% python3 -q
>>> import numpy as np
>>> from numpy import linalg as LA
>>> np.set_printoptions(suppress=True, linewidth=120)
>>> W0 = np.load("m.npy")
>>> W0
array([[5., 0., 4., 0.],
       [0., 5., 0., 4.],
       [4., 0., 5., 0.],
       [0., 4., 0., 5.]])
>>> other = LA.inv(W0)
>>> round(LA.slogdet(W0)[0], 2)
np.float64(1.0)
>>> np.round(LA.det(W0) * other, 2)
array([[ 45.,   0., -36.,   0.],
       [  0.,  45.,   0., -36.],
       [-36.,   0.,  45.,   0.],
       [  0., -36.,   0.,  45.]])
>>> np.round(LA.cond(W0), 2)
np.float64(9.0)
>>> w, evecs = LA.eigh(W0)
>>> np.round(LA.eigvalsh(W0 + -3 * np.eye(4)), 2)
array([-2., -2.,  6.,  6.])
>>> np.round(evecs.T @ W0 @ evecs, 2) + 0
array([[1., 0., 0., 0.],
       [0., 1., 0., 0.],
       [0., 0., 9., 0.],
       [0., 0., 0., 9.]])
>>> w.sum(), np.trace(W0)
(np.float64(20.0), np.float64(20.0))
>>> np.round(LA.svd(W0, compute_uv=False), 2)
array([9., 9., 1., 1.])
>>> np.unique(w.round(6) + 0, return_counts=True)[1]
array([2, 2])
>>> np.round(LA.eigvalsh(W0 @ W0), 2)
array([ 1.,  1., 81., 81.])
>>> Lm = LA.cholesky(W0)
>>> np.round(np.diag(Lm) ** 2, 2)
array([5. , 5. , 1.8, 1.8])
>>> np.round(Lm @ Lm.T, 2)
array([[5., 0., 4., 0.],
       [0., 5., 0., 4.],
       [4., 0., 5., 0.],
       [0., 4., 0., 5.]])
>>> Lm.round(2)
array([[2.24, 0.  , 0.  , 0.  ],
       [0.  , 2.24, 0.  , 0.  ],
       [1.79, 0.  , 1.34, 0.  ],
       [0.  , 1.79, 0.  , 1.34]])
>>> round(np.prod(np.diag(Lm)) ** 2, 2), round(LA.det(W0), 2)
(np.float64(81.0), np.float64(81.0))
>>> W0 / np.sqrt(np.outer(np.diag(W0), np.diag(W0)))
array([[1. , 0. , 0.8, 0. ],
       [0. , 1. , 0. , 0.8],
       [0.8, 0. , 1. , 0. ],
       [0. , 0.8, 0. , 1. ]])
>>> W0 @ np.ones(4)
array([9., 9., 9., 9.])
>>> np.sort(np.abs(np.fft.fft(W0[0]))), np.round(np.sort(LA.svd(W0, compute_uv=False)), 2)
(array([1., 1., 9., 9.]), array([1., 1., 9., 9.]))
>>> (W0 @ W0)[0]
array([41.,  0., 40.,  0.])
>>> K = np.load("case19.npy")
>>> K
array([[-2.14, -0.3 ,  1.5 , -0.57, -1.29,  0.27],
       [-0.84,  0.38, -0.19, -1.39,  1.94,  1.55],
       [ 0.79,  0.53,  0.53, -0.46, -2.08, -1.81],
       [-1.32, -1.05,  1.72, -0.61, -1.65, -0.33],
       [ 0.7 , -0.99,  1.87,  0.1 ,  1.48,  1.36],
       [-0.25,  0.31, -1.69,  0.14, -2.2 , -1.05],
       [-0.64,  0.97,  1.68,  0.78, -2.05, -0.01],
       [-0.65,  0.01,  1.36, -1.8 , -1.77, -0.6 ],
       [ 0.33,  1.33,  1.22,  0.  ,  2.2 ,  0.89],
       [-1.29,  0.35,  2.01,  1.24, -1.21,  0.44],
       [ 0.3 , -0.1 ,  2.78, -0.45,  0.92,  0.38],
       [ 1.87,  0.88,  1.77,  0.51,  1.14, -0.12],
       [ 1.96,  0.68,  1.43, -0.37, -0.1 ,  1.58],
       [-1.62,  1.53, -1.84, -0.63,  0.11, -0.49],
       [ 1.71, -1.85,  0.98, -0.37,  0.95, -0.81],
       [ 1.24,  0.7 , -0.02,  2.34, -1.21,  0.2 ],
       [ 1.  , -1.77, -0.63, -1.29, -1.64,  0.35],
       [-1.28,  0.34, -0.51,  2.58, -0.06, -0.59],
       [ 0.08,  0.85,  1.19, -0.36, -1.54,  2.08],
       [ 1.05, -1.88, -1.56,  1.24,  0.35,  0.54],
       [-0.39, -1.04,  0.11,  1.76,  0.03, -2.16],
       [-0.09, -1.22, -1.49, -0.35, -1.12,  1.98],
       [ 0.62, -1.34,  0.14,  1.87,  0.87, -1.6 ],
       [-0.24, -1.55,  1.93, -1.23,  1.  ,  0.56],
       [-0.06,  1.36, -2.08, -0.26,  1.29, -1.04],
       [ 0.03,  0.3 ,  1.2 ,  1.32, -0.64, -2.3 ],
       [-0.92,  0.57, -0.84, -0.85,  0.05, -2.53]])
>>> d = LA.norm(K[:, None] - K[None], axis=-1)
>>> d.mean(axis=1).argmax()
np.int64(24)
>>> LA.matrix_rank(d ** 2)
np.int64(8)
>>> d[9].round(6).argsort(kind="stable")[:4]
array([9, 6, 0, 3])
>>> np.flatnonzero(d[9] < d.mean() / 2)
array([6, 9])
>>> d.shape
(27, 27)
